$ python3 -q
>>> import numpy as np
>>> from numpy import linalg as LA
>>> np.set_printoptions(precision=2, suppress=True, linewidth=140)
>>> tidy = lambda a: np.round(a, 2) + 0
>>> rng = np.random.default_rng(2417)
>>> X = (rng.random((7, 7)) < 0.3) + np.eye(7)
>>> X /= X.sum(axis=1, keepdims=True)
>>> tidy(X)
array([[1.  , 0.  , 0.  , 0.  , 0.  , 0.  , 0.  ],
       [0.  , 0.5 , 0.25, 0.25, 0.  , 0.  , 0.  ],
       [0.5 , 0.  , 0.5 , 0.  , 0.  , 0.  , 0.  ],
       [0.25, 0.  , 0.  , 0.25, 0.25, 0.25, 0.  ],
       [0.  , 0.  , 0.33, 0.  , 0.33, 0.33, 0.  ],
       [0.  , 0.33, 0.33, 0.  , 0.  , 0.33, 0.  ],
       [0.25, 0.  , 0.25, 0.  , 0.25, 0.  , 0.25]])
>>> x = np.array([2, 0, 1, 0, 3, 1, 2])
>>> rhs = X @ x
>>> b, lr = np.zeros(7), 1 / LA.norm(X, 2) ** 2
>>> for i in range(4):
...     b -= lr * X.T @ (X @ b - rhs)
...     if i % 1 == 0: print(i, round(LA.norm(X @ b - rhs), 2))
... 
0 1.24
1 0.99
2 0.83
3 0.7
>>> tidy(LA.cond(X))
np.float64(14.34)
>>> X @ np.ones(7)
array([1., 1., 1., 1., 1., 1., 1.])
>>> p = np.eye(7)[4]
>>> for _ in range(6):
...     p = p @ X
...     print(p.round(2))
... 
[0.   0.   0.33 0.   0.33 0.33 0.  ]
[0.17 0.11 0.39 0.   0.11 0.22 0.  ]
[0.36 0.13 0.33 0.03 0.04 0.11 0.  ]
[0.53 0.1  0.25 0.04 0.02 0.06 0.  ]
[0.67 0.07 0.17 0.04 0.02 0.04 0.  ]
[0.77 0.05 0.12 0.03 0.01 0.03 0.  ]
>>> u = np.array([-2, -9, 7, 0, 4, 9, 1])
>>> M2 = X + np.outer(u, np.eye(7)[6])
>>> print(LA.matrix_rank(M2 - X))
1
>>> tidy(M2)
array([[ 1.  ,  0.  ,  0.  ,  0.  ,  0.  ,  0.  , -2.  ],
       [ 0.  ,  0.5 ,  0.25,  0.25,  0.  ,  0.  , -9.  ],
       [ 0.5 ,  0.  ,  0.5 ,  0.  ,  0.  ,  0.  ,  7.  ],
       [ 0.25,  0.  ,  0.  ,  0.25,  0.25,  0.25,  0.  ],
       [ 0.  ,  0.  ,  0.33,  0.  ,  0.33,  0.33,  4.  ],
       [ 0.  ,  0.33,  0.33,  0.  ,  0.  ,  0.33,  9.  ],
       [ 0.25,  0.  ,  0.25,  0.  ,  0.25,  0.  ,  1.25]])
>>> LA.matrix_rank(LA.inv(M2) - LA.inv(X), tol=1e-8)
np.int64(1)
>>> m1 = np.load("block2.npy")
>>> m1
array([[-3.84,  2.4 , -1.48,  0.  ,  3.91],
       [-0.6 , -1.4 ,  1.42,  0.42,  1.39],
       [-1.57,  0.07,  0.21,  0.21,  2.  ],
       [-3.19,  0.16,  0.41,  0.38,  4.01],
       [-0.29, -0.7 ,  0.7 ,  0.22,  0.69],
       [-2.18, -1.28,  1.62,  0.62,  3.43],
       [-3.21,  0.18,  0.4 ,  0.4 ,  4.01],
       [-4.48,  1.  , -0.08,  0.4 ,  5.29],
       [-0.29, -0.7 ,  0.69,  0.21,  0.7 ],
       [-2.61,  1.57, -0.99, -0.01,  2.59],
       [-2.59,  1.62, -1.  ,  0.  ,  2.62],
       [-0.91, -2.14,  2.1 ,  0.63,  2.07]])
>>> M2 = np.c_[m1[:, :4] @ np.array([[2, 0, 2, 1], [2, 0, 2, 0], [2, 1, 2, 1], [2, 2, 2, 1]]), np.array([1, 2, 0, 2, 0, -2, -1, -2, -1, -1, -2, -2])]
>>> tidy(M2)
array([[-5.84, -1.48, -5.84, -5.32,  1.  ],
       [-0.32,  2.26, -0.32,  1.24,  2.  ],
       [-2.16,  0.63, -2.16, -1.15,  0.  ],
       [-4.48,  1.17, -4.48, -2.4 ,  2.  ],
       [-0.14,  1.14, -0.14,  0.63,  0.  ],
       [-2.44,  2.86, -2.44,  0.06, -2.  ],
       [-4.46,  1.2 , -4.46, -2.41, -1.  ],
       [-6.32,  0.72, -6.32, -4.16, -2.  ],
       [-0.18,  1.11, -0.18,  0.61, -1.  ],
       [-4.08, -1.01, -4.08, -3.61, -1.  ],
       [-3.94, -1.  , -3.94, -3.59, -2.  ],
       [-0.64,  3.36, -0.64,  1.82, -2.  ]])
>>> tidy(LA.lstsq(m1, M2[:, 0])[0])
array([2., 2., 2., 2., 0.])
>>> print(LA.matrix_rank(np.c_[m1, M2]))
6
>>> tidy(LA.norm(LA.qr(m1)[0].T @ M2, axis=0) ** 2 / ((M2 ** 2).sum(axis=0) + 1e-12))
array([1.  , 1.  , 1.  , 1.  , 0.31])
